% python3 -q
>>> import numpy as np
>>> import numpy.linalg as la
>>> np.set_printoptions(precision=2, suppress=True, linewidth=160, legacy="1.25")
>>> feats = np.load("out13.npy")
>>> print(feats)
[[ 8  0  0]
 [ 0  0  0]
 [ 0  0 -7]]
>>> # equal to its transpose
>>> vec = np.array([1, 0, -1])
>>> print(feats @ vec)
[8 0 7]
>>> print(feats @ np.ones(3))
[ 8.  0. -7.]
>>> print(feats * vec)
[[8 0 0]
 [0 0 0]
 [0 0 7]]
>>> print(la.matrix_power(feats - np.diag(np.diag(feats)), 3))
[[0 0 0]
 [0 0 0]
 [0 0 0]]
>>> print([int(la.matrix_rank(la.matrix_power(feats, p))) for p in range(1, 4)])
[2, 2, 2]
>>> print(np.sort(la.eigvals(feats)))
[-7.  0.  8.]
>>> print(la.matrix_rank(feats - feats[0, 0] * np.eye(3)))
2
>>> print(feats @ feats)
[[64  0  0]
 [ 0  0  0]
 [ 0  0 49]]
>>> print(np.prod(np.diag(feats)), round(la.det(feats), 2))
0 0.0
>>> W1 = np.array([[-2, -3], [0, 2], [-1, 2]])
>>> b = np.array([0, 4])
>>> act = np.maximum(feats @ W1 + b, 0)
>>> print(la.matrix_rank(act))
2
>>> W2 = np.array([[0, 5], [-4, -5]])
>>> print(act @ W2)
[[  0   0]
 [-16 -20]
 [  0  35]]
>>> print(W1 @ W2)
[[ 12   5]
 [ -8 -10]
 [ -8 -15]]
>>> F = np.load("data.npy")
>>> print(F)
[[ 0 -2  0  3  2]
 [ 0  0  1 -2 -2]
 [ 0  0  0 -2 -1]
 [ 0  0  0  0  2]
 [ 0  0  0  0  0]]
>>> # triangular, det is the product of the diagonal
>>> left, sig = la.svd(F)
Traceback (most recent call last):
  File "<python-input-26>", line 1, in <module>
    left, sig = la.svd(F)
    ^^^^^^^^^
ValueError: too many values to unpack (expected 2)
>>> left, sig, VT = la.svd(F, full_matrices=False)
>>> print(np.abs(left[:, 0]).round(6).argmax())
0
>>> print(np.round(VT @ VT.T, 2) + 0)
[[1. 0. 0. 0. 0.]
 [0. 1. 0. 0. 0.]
 [0. 0. 1. 0. 0.]
 [0. 0. 0. 1. 0.]
 [0. 0. 0. 0. 1.]]
>>> print(np.round(left.T @ F @ VT.T, 2) + 0)
[[5.43 0.   0.   0.   0.  ]
 [0.   1.86 0.   0.   0.  ]
 [0.   0.   1.31 0.   0.  ]
 [0.   0.   0.   0.6  0.  ]
 [0.   0.   0.   0.   0.  ]]
>>> print((sig > 1e-8).sum())
4
>>> print(np.allclose(left * sig @ VT, F))
True
>>> print(sig)
[5.43 1.86 1.31 0.6  0.  ]
